$ ipython --no-banner

In [1]: import numpy as np

In [2]: np.set_printoptions(precision=3, suppress=True, linewidth=140, sign=" ")

In [3]: mat = np.load("arr.npy")

In [4]: mat
Out[4]: 
array([[ 4.,  3.,  1.,  1., -3., -3., -2.,  3., -2., -2., -3.,  2.,  2.],
       [ 3., 12.,  3.,  3., -9., -9., -6.,  9., -6., -6., -9.,  6.,  6.],
       [ 1.,  3.,  4.,  1., -3., -3., -2.,  3., -2., -2., -3.,  2.,  2.],
       [ 1.,  3.,  1.,  4., -3., -3., -2.,  3., -2., -2., -3.,  2.,  2.],
       [-3., -9., -3., -3., 12.,  9.,  6., -9.,  6.,  6.,  9., -6., -6.],
       [-3., -9., -3., -3.,  9., 12.,  6., -9.,  6.,  6.,  9., -6., -6.],
       [-2., -6., -2., -2.,  6.,  6.,  7., -6.,  4.,  4.,  6., -4., -4.],
       [ 3.,  9.,  3.,  3., -9., -9., -6., 12., -6., -6., -9.,  6.,  6.],
       [-2., -6., -2., -2.,  6.,  6.,  4., -6.,  7.,  4.,  6., -4., -4.],
       [-2., -6., -2., -2.,  6.,  6.,  4., -6.,  4.,  7.,  6., -4., -4.],
       [-3., -9., -3., -3.,  9.,  9.,  6., -9.,  6.,  6., 12., -6., -6.],
       [ 2.,  6.,  2.,  2., -6., -6., -4.,  6., -4., -4., -6.,  7.,  4.],
       [ 2.,  6.,  2.,  2., -6., -6., -4.,  6., -4., -4., -6.,  4.,  7.]])

In [5]: # symmetric, so the eigenvalues are real

In [6]: evals, evecs = np.linalg.eigh(mat)

In [7]: np.unique(evals.round(6) + 0, return_counts=True)[1]
Out[7]: array([ 12,   1])

In [8]: np.abs(evecs[:, -1])
Out[8]: array([ 0.121,  0.364,  0.121,  0.121,  0.364,  0.364,  0.243,  0.364,  0.243,  0.243,  0.364,  0.243,  0.243])

In [9]: np.linalg.eigvalsh(mat @ mat)
Out[9]: array([    9.,     9.,     9.,     9.,     9.,     9.,     9.,     9.,     9.,     9.,     9.,     9.,  5041.])

In [10]: arr = np.array([[0.6, -0.5, 0.9, 0.4, 0.8, -1.5, -1.4, -0.6, 0.7],
    ...:     [-1.8, 0.3, 0.6, 0.0, -1.2, 0.9, -1.5, 0.1, 0.2],
    ...:     [0.4, 0.3, 0.0, -0.1, 0.7, -0.4, -0.7, 2.3, -0.6],
    ...:     [0.0, -0.6, -0.2, -1.0, 0.9, 0.1, -0.7, -0.3, -1.1],
    ...:     [-2.3, 0.4, 1.2, 0.5, -0.7, -0.8, -0.1, -0.5, 0.2]])

In [11]: arr
Out[11]: 
array([[ 0.6, -0.5,  0.9,  0.4,  0.8, -1.5, -1.4, -0.6,  0.7],
       [-1.8,  0.3,  0.6,  0. , -1.2,  0.9, -1.5,  0.1,  0.2],
       [ 0.4,  0.3,  0. , -0.1,  0.7, -0.4, -0.7,  2.3, -0.6],
       [ 0. , -0.6, -0.2, -1. ,  0.9,  0.1, -0.7, -0.3, -1.1],
       [-2.3,  0.4,  1.2,  0.5, -0.7, -0.8, -0.1, -0.5,  0.2]])

In [12]: cov = arr.T @ arr

In [13]: (arr @ arr.T).shape
Out[13]: (5, 5)

In [14]: np.diag(cov)
Out[14]: array([ 9.05,  0.95,  2.65,  1.42,  3.87,  3.87,  5.2 ,  6.  ,  2.14])

In [15]: r0, v = arr[4], arr[0]

In [16]: round(float(r0 @ r0), 3)
Out[16]: 8.57

In [17]: p = (r0 @ v) / (r0 @ r0) * r0

In [18]: v - p
Out[18]: array([ 0.847, -0.543,  0.771,  0.346,  0.875, -1.414, -1.389, -0.546,  0.679])

In [19]: np.linalg.matrix_rank(np.outer(r0, v))
Out[19]: np.int64(1)

In [20]: rng = np.random.default_rng(54)

In [21]: M2 = arr + rng.integers(-2, 3, (5, 1)) @ rng.integers(-2, 3, (1, 9))

In [22]: M2
Out[22]: 
array([[ 2.6, -2.5,  0.9, -0.6,  2.8, -2.5, -1.4,  0.4, -0.3],
       [ 0.2, -1.7,  0.6, -1. ,  0.8, -0.1, -1.5,  1.1, -0.8],
       [ 2.4, -1.7,  0. , -1.1,  2.7, -1.4, -0.7,  3.3, -1.6],
       [ 0. , -0.6, -0.2, -1. ,  0.9,  0.1, -0.7, -0.3, -1.1],
       [-2.3,  0.4,  1.2,  0.5, -0.7, -0.8, -0.1, -0.5,  0.2]])

In [23]: M2 - arr
Out[23]: 
array([[ 2., -2.,  0., -1.,  2., -1.,  0.,  1., -1.],
       [ 2., -2.,  0., -1.,  2., -1.,  0.,  1., -1.],
       [ 2., -2.,  0., -1.,  2., -1.,  0.,  1., -1.],
       [ 0.,  0.,  0.,  0.,  0.,  0.,  0.,  0.,  0.],
       [ 0.,  0.,  0.,  0.,  0.,  0.,  0.,  0.,  0.]])

In [24]: np.round(np.linalg.svd(M2 - arr, compute_uv=False), 3) + 0
Out[24]: array([ 6.928,  0.   ,  0.   ,  0.   ,  0.   ])
